% python3 -q
>>> import numpy as np
>>> import numpy.linalg as la
>>> np.set_printoptions(precision=2, suppress=True, linewidth=160)
>>> rd = lambda a: np.round(a, 2) + 0
>>> M = np.loadtxt("layer9.csv", delimiter=",")
>>> print(M)
[[ 3.  0.  0.  1.  2.  0.  1.  0.  0.]
 [ 6.  2.  1.  4.  2.  0.  4.  3.  1.]
 [ 8.  2.  4.  7.  3.  0.  4.  4.  1.]
 [ 8.  2.  6.  9.  5.  1.  4.  4.  2.]
 [10.  4.  8. 12.  5.  2.  5.  6.  2.]
 [13.  5.  8. 12.  8.  2.  5.  8.  5.]
 [13.  7. 10. 13.  9.  5.  5. 10.  7.]
 [14.  9. 11. 15. 11.  8.  8. 11.  8.]
 [17. 11. 13. 17. 13. 11.  8. 13.  8.]
 [20. 13. 15. 20. 14. 11.  8. 14. 11.]
 [21. 15. 18. 22. 17. 11. 10. 17. 13.]
 [23. 18. 19. 22. 19. 14. 11. 19. 15.]
 [25. 18. 22. 23. 21. 17. 14. 19. 18.]
 [28. 21. 22. 25. 23. 20. 16. 20. 19.]
 [28. 23. 22. 27. 25. 22. 19. 23. 22.]
 [31. 24. 22. 27. 25. 24. 21. 23. 23.]]
>>> left, sig, vt = la.svd(M)
>>> print(rd(sig))
[173.33  16.44   7.25   3.85   3.45   3.22   2.11   1.88   1.46]
>>> out = left[:, :1] @ np.diag(sig[:1]) @ vt[:1]
>>> la.matrix_rank(out)
np.int64(1)
>>> [round(float(x), 2) for x in la.svd(M, compute_uv=False)[:3]]
[173.33, 16.44, 7.25]
>>> round(np.log10(la.cond(M)))
2
>>> la.cond(M) > 100
np.True_
>>> rd(la.norm(M, 2) / la.norm(M))
np.float64(0.99)
>>> rng = np.random.default_rng(489936)
>>> m1 = np.eye(11, dtype=int)[rng.permutation(11)]
>>> m1
array([[0, 0, 0, 0, 0, 0, 0, 0, 1, 0, 0],
       [0, 0, 1, 0, 0, 0, 0, 0, 0, 0, 0],
       [0, 0, 0, 0, 0, 0, 0, 0, 0, 0, 1],
       [0, 0, 0, 0, 0, 0, 0, 0, 0, 1, 0],
       [0, 0, 0, 0, 1, 0, 0, 0, 0, 0, 0],
       [0, 0, 0, 1, 0, 0, 0, 0, 0, 0, 0],
       [0, 0, 0, 0, 0, 1, 0, 0, 0, 0, 0],
       [1, 0, 0, 0, 0, 0, 0, 0, 0, 0, 0],
       [0, 0, 0, 0, 0, 0, 0, 1, 0, 0, 0],
       [0, 1, 0, 0, 0, 0, 0, 0, 0, 0, 0],
       [0, 0, 0, 0, 0, 0, 1, 0, 0, 0, 0]])
>>> # orthonormal columns
>>> theta = np.radians(72)
>>> r_ = np.eye(11)
>>> r_[10, 10] = r_[0, 0] = np.cos(theta)
>>> r_[10, 0], r_[0, 10] = -np.sin(theta), np.sin(theta)
>>> rd(r_)
array([[ 0.31,  0.  ,  0.  ,  0.  ,  0.  ,  0.  ,  0.  ,  0.  ,  0.  ,  0.  ,  0.95],
       [ 0.  ,  1.  ,  0.  ,  0.  ,  0.  ,  0.  ,  0.  ,  0.  ,  0.  ,  0.  ,  0.  ],
       [ 0.  ,  0.  ,  1.  ,  0.  ,  0.  ,  0.  ,  0.  ,  0.  ,  0.  ,  0.  ,  0.  ],
       [ 0.  ,  0.  ,  0.  ,  1.  ,  0.  ,  0.  ,  0.  ,  0.  ,  0.  ,  0.  ,  0.  ],
       [ 0.  ,  0.  ,  0.  ,  0.  ,  1.  ,  0.  ,  0.  ,  0.  ,  0.  ,  0.  ,  0.  ],
       [ 0.  ,  0.  ,  0.  ,  0.  ,  0.  ,  1.  ,  0.  ,  0.  ,  0.  ,  0.  ,  0.  ],
       [ 0.  ,  0.  ,  0.  ,  0.  ,  0.  ,  0.  ,  1.  ,  0.  ,  0.  ,  0.  ,  0.  ],
       [ 0.  ,  0.  ,  0.  ,  0.  ,  0.  ,  0.  ,  0.  ,  1.  ,  0.  ,  0.  ,  0.  ],
       [ 0.  ,  0.  ,  0.  ,  0.  ,  0.  ,  0.  ,  0.  ,  0.  ,  1.  ,  0.  ,  0.  ],
       [ 0.  ,  0.  ,  0.  ,  0.  ,  0.  ,  0.  ,  0.  ,  0.  ,  0.  ,  1.  ,  0.  ],
       [-0.95,  0.  ,  0.  ,  0.  ,  0.  ,  0.  ,  0.  ,  0.  ,  0.  ,  0.  ,  0.31]])
>>> out = m1 @ r_.T
>>> rd(la.svd(m1, compute_uv=False)), rd(la.svd(out, compute_uv=False))
(array([1., 1., 1., 1., 1., 1., 1., 1., 1., 1., 1.]), array([1., 1., 1., 1., 1., 1., 1., 1., 1., 1., 1.]))
>>> rd(out)
array([[ 0.  ,  0.  ,  0.  ,  0.  ,  0.  ,  0.  ,  0.  ,  0.  ,  1.  ,  0.  ,  0.  ],
       [ 0.  ,  0.  ,  1.  ,  0.  ,  0.  ,  0.  ,  0.  ,  0.  ,  0.  ,  0.  ,  0.  ],
       [ 0.95,  0.  ,  0.  ,  0.  ,  0.  ,  0.  ,  0.  ,  0.  ,  0.  ,  0.  ,  0.31],
       [ 0.  ,  0.  ,  0.  ,  0.  ,  0.  ,  0.  ,  0.  ,  0.  ,  0.  ,  1.  ,  0.  ],
       [ 0.  ,  0.  ,  0.  ,  0.  ,  1.  ,  0.  ,  0.  ,  0.  ,  0.  ,  0.  ,  0.  ],
       [ 0.  ,  0.  ,  0.  ,  1.  ,  0.  ,  0.  ,  0.  ,  0.  ,  0.  ,  0.  ,  0.  ],
       [ 0.  ,  0.  ,  0.  ,  0.  ,  0.  ,  1.  ,  0.  ,  0.  ,  0.  ,  0.  ,  0.  ],
       [ 0.31,  0.  ,  0.  ,  0.  ,  0.  ,  0.  ,  0.  ,  0.  ,  0.  ,  0.  , -0.95],
       [ 0.  ,  0.  ,  0.  ,  0.  ,  0.  ,  0.  ,  0.  ,  1.  ,  0.  ,  0.  ,  0.  ],
       [ 0.  ,  1.  ,  0.  ,  0.  ,  0.  ,  0.  ,  0.  ,  0.  ,  0.  ,  0.  ,  0.  ],
       [ 0.  ,  0.  ,  0.  ,  0.  ,  0.  ,  0.  ,  1.  ,  0.  ,  0.  ,  0.  ,  0.  ]])
>>> np.allclose(la.norm(m1, axis=1), la.norm(out, axis=1))
True
>>> left, sig, vt = la.svd(m1, full_matrices=False)
>>> print(sig)
[1. 1. 1. 1. 1. 1. 1. 1. 1. 1. 1.]
>>> np.allclose(left * sig @ vt, m1)
True
>>> rd(np.sqrt((sig ** 2).sum())), rd(la.norm(m1))
(np.float64(3.32), np.float64(3.32))
>>> O, V = la.qr(m1[:, :4])[0], la.qr(m1[:, 4:])[0]
>>> sig = la.svd(O.T @ V, compute_uv=False)
>>> rd(la.norm(O @ O.T - V @ V.T, 2))
np.float64(1.0)
>>> print((sig > 0.9).sum())
0
>>> sig
array([0., 0., 0., 0.])
>>> labels = rng.permutation(11)
>>> print(labels)
[10  7  4  9  8  0  6  5  3  1  2]
>>> out = m1[labels][:, labels]
>>> rd(np.sort(np.abs(la.eigvals(out))))
array([1., 1., 1., 1., 1., 1., 1., 1., 1., 1., 1.])
>>> print(np.diag(out))
[0 0 1 0 0 0 0 0 0 0 0]
>>> A = np.load("out7.npy")
>>> rd(A)
array([[ 6.19,  1.95,  2.52,  2.09,  1.45,  0.99, -0.45,  1.35,  0.78, -1.45, -0.85, -0.01, -3.27, -5.28],
       [ 3.54,  1.9 ,  2.52,  1.35,  1.71,  1.78, -1.34,  1.11,  0.5 , -1.71, -0.93, -1.49, -4.25, -6.49],
       [ 8.56,  1.45,  1.78,  2.65,  0.61, -0.54,  1.08,  1.33,  1.01, -0.61, -0.49,  2.33, -0.76, -1.8 ],
       [ 1.04, -1.38, -1.91,  0.02, -1.67, -2.46,  2.26, -0.51,  0.03,  1.67,  0.8 ,  3.22,  4.6 ,  6.64],
       [-7.88, -1.75, -2.21, -2.52, -1.03, -0.14, -0.42, -1.41, -0.95,  1.03,  0.68, -1.36,  1.96,  3.5 ],
       [ 1.71,  1.75,  2.35,  0.82,  1.76,  2.14, -1.78,  0.9 ,  0.29, -1.76, -0.91, -2.28, -4.56, -6.8 ],
       [-1.  , -1.67, -2.26, -0.6 , -1.75, -2.25,  1.92, -0.8 , -0.21,  1.75,  0.89,  2.55,  4.62,  6.82],
       [ 7.98,  1.73,  2.17,  2.54,  0.99,  0.07,  0.49,  1.4 ,  0.96, -0.99, -0.66,  1.46, -1.85, -3.34],
       [-4.4 , -1.94, -2.56, -1.6 , -1.66, -1.57,  1.09, -1.2 , -0.59,  1.66,  0.92,  1.06,  4.02,  6.22],
       [ 8.  ,  1.72,  2.16,  2.55,  0.98,  0.06,  0.5 ,  1.4 ,  0.96, -0.98, -0.66,  1.48, -1.82, -3.3 ],
       [ 2.77,  1.85,  2.46,  1.13,  1.74,  1.95, -1.54,  1.03,  0.41, -1.74, -0.92, -1.85, -4.41, -6.67],
       [-0.33, -1.58, -2.16, -0.4 , -1.74, -2.33,  2.05, -0.71, -0.13,  1.74,  0.87,  2.79,  4.64,  6.81],
       [ 8.36,  0.77,  0.85,  2.46, -0.13, -1.52,  1.93,  1.02,  0.94,  0.13, -0.12,  3.49,  1.2 ,  1.08],
       [-0.6 , -1.62, -2.2 , -0.49, -1.74, -2.3 ,  2.  , -0.75, -0.16,  1.74,  0.88,  2.7 ,  4.63,  6.82],
       [-4.42, -1.95, -2.56, -1.6 , -1.66, -1.56,  1.08, -1.2 , -0.59,  1.66,  0.92,  1.06,  4.01,  6.21],
       [ 8.42,  1.55,  1.92,  2.63,  0.74, -0.34,  0.89,  1.36,  1.  , -0.74, -0.55,  2.06, -1.12, -2.32],
       [ 2.93, -1.03, -1.48,  0.6 , -1.51, -2.54,  2.46, -0.2 ,  0.25,  1.51,  0.68,  3.68,  4.36,  6.13],
       [ 1.84, -1.24, -1.74,  0.26, -1.61, -2.51,  2.36, -0.38,  0.12,  1.61,  0.76,  3.43,  4.53,  6.47],
       [ 7.92,  1.74,  2.19,  2.53,  1.01,  0.12,  0.45,  1.41,  0.95, -1.01, -0.68,  1.4 , -1.92, -3.44],
       [ 8.67,  1.25,  1.5 ,  2.64,  0.37, -0.89,  1.39,  1.25,  1.  , -0.37, -0.37,  2.78, -0.1 , -0.84],
       [ 6.62,  1.93,  2.48,  2.21,  1.37,  0.82, -0.27,  1.38,  0.83, -1.37, -0.82,  0.29, -3.02, -4.94],
       [ 7.23,  0.18,  0.06,  2.03, -0.67, -2.08,  2.35,  0.67,  0.78,  0.67,  0.17,  3.95,  2.53,  3.12],
       [ 7.7 ,  0.39,  0.34,  2.2 , -0.49, -1.91,  2.23,  0.8 ,  0.85,  0.49,  0.07,  3.84,  2.1 ,  2.45]])
>>> vec = np.array([0, 0, 2, 0, 5, 2, 4, 3, 3, 4, 2, 1, 3, 5])
>>> h = np.maximum(A @ vec, 0)
>>> rd(np.tanh(A @ vec))
array([-1. , -1. ,  1. ,  1. ,  1. , -1. ,  1. , -1. ,  1. , -1. , -1. ,  1. ,  1. ,  1. ,  1. ,  0.5,  1. ,  1. , -1. ,  1. , -1. ,  1. ,  1. ])
>>> out = A / np.sqrt((A ** 2).mean(axis=1, keepdims=True))
>>> la.matrix_rank(A - A.mean(axis=1, keepdims=True))
np.int64(2)
>>> rd(np.trace(la.pinv(A) @ A))
np.float64(2.0)
>>> try:
...     la.inv(A)
... except la.LinAlgError as e:
...     print(repr(e))
... 
LinAlgError('Last 2 dimensions of the array must be square')
>>> E = np.load("arr.npy")
>>> E
array([[  1,  -1,  -2,  -2,  -1,   0,   1,  -2,   2,  -1,   2,  -1,   0],
       [  0,  -2,  -3,  -3,   0,   0,  -1,  -2,   2,  -2,   4,  -3,  -2],
       [  2,  -1,  -1,  -5,  -2,  -2,  -3,   0,   0,  -1,   5,  -5,  -3],
       [  2,  -3,  -1,  -6,  -1,   0,  -2,   0,   2,  -3,   3,  -7,  -4],
       [  4,  -4,  -3,  -7,   0,   1,  -4,  -1,   4,  -2,   4,  -9,  -4],
       [  3,  -4,  -4,  -7,  -2,  -1,  -4,  -3,   4,   0,   4, -11,  -5],
       [  1,  -3,  -6,  -6,  -4,   1,  -3,  -2,   5,  -2,   2, -12,  -7],
       [  3,  -1,  -6,  -5,  -6,   0,  -5,  -2,   3,  -2,   4, -11,  -8],
       [  1,  -1,  -4,  -3,  -7,   1,  -6,   0,   1,   0,   3, -10,  -9],
       [  2,  -1,  -2,  -2,  -6,   3,  -8,   1,   0,   1,   3, -11, -11],
       [  4,   1,  -2,  -4,  -7,   5,  -8,  -1,   1,   2,   4, -11, -13],
       [  6,  -1,  -2,  -2,  -7,   7,  -8,  -1,   1,   1,   6, -12, -11],
       [  7,   1,  -1,  -4,  -5,   9,  -8,  -2,   2,   3,   4, -10, -12],
       [  5,   2,   0,  -2,  -5,   8,  -7,  -3,   2,   1,   3, -10, -14],
       [  5,   2,  -2,   0,  -4,   8,  -7,  -5,   3,   2,   2, -11, -12],
       [  3,   0,  -2,  -1,  -5,   6,  -9,  -5,   3,   2,   1, -11, -13]])
>>> proj = E @ la.solve(E.T @ E, E.T)
>>> rd(np.trace(proj))
np.float64(13.0)
>>> rd(np.diag(proj))
array([0.63, 0.98, 0.89, 0.91, 0.95, 0.94, 0.88, 0.95, 0.4 , 0.69, 0.44, 0.9 , 0.86, 0.83, 0.8 , 0.97])
>>> rd(proj @ E[:, 2])
array([-2., -3., -1., -1., -3., -4., -6., -6., -4., -2., -2., -2., -1.,  0., -2., -2.])
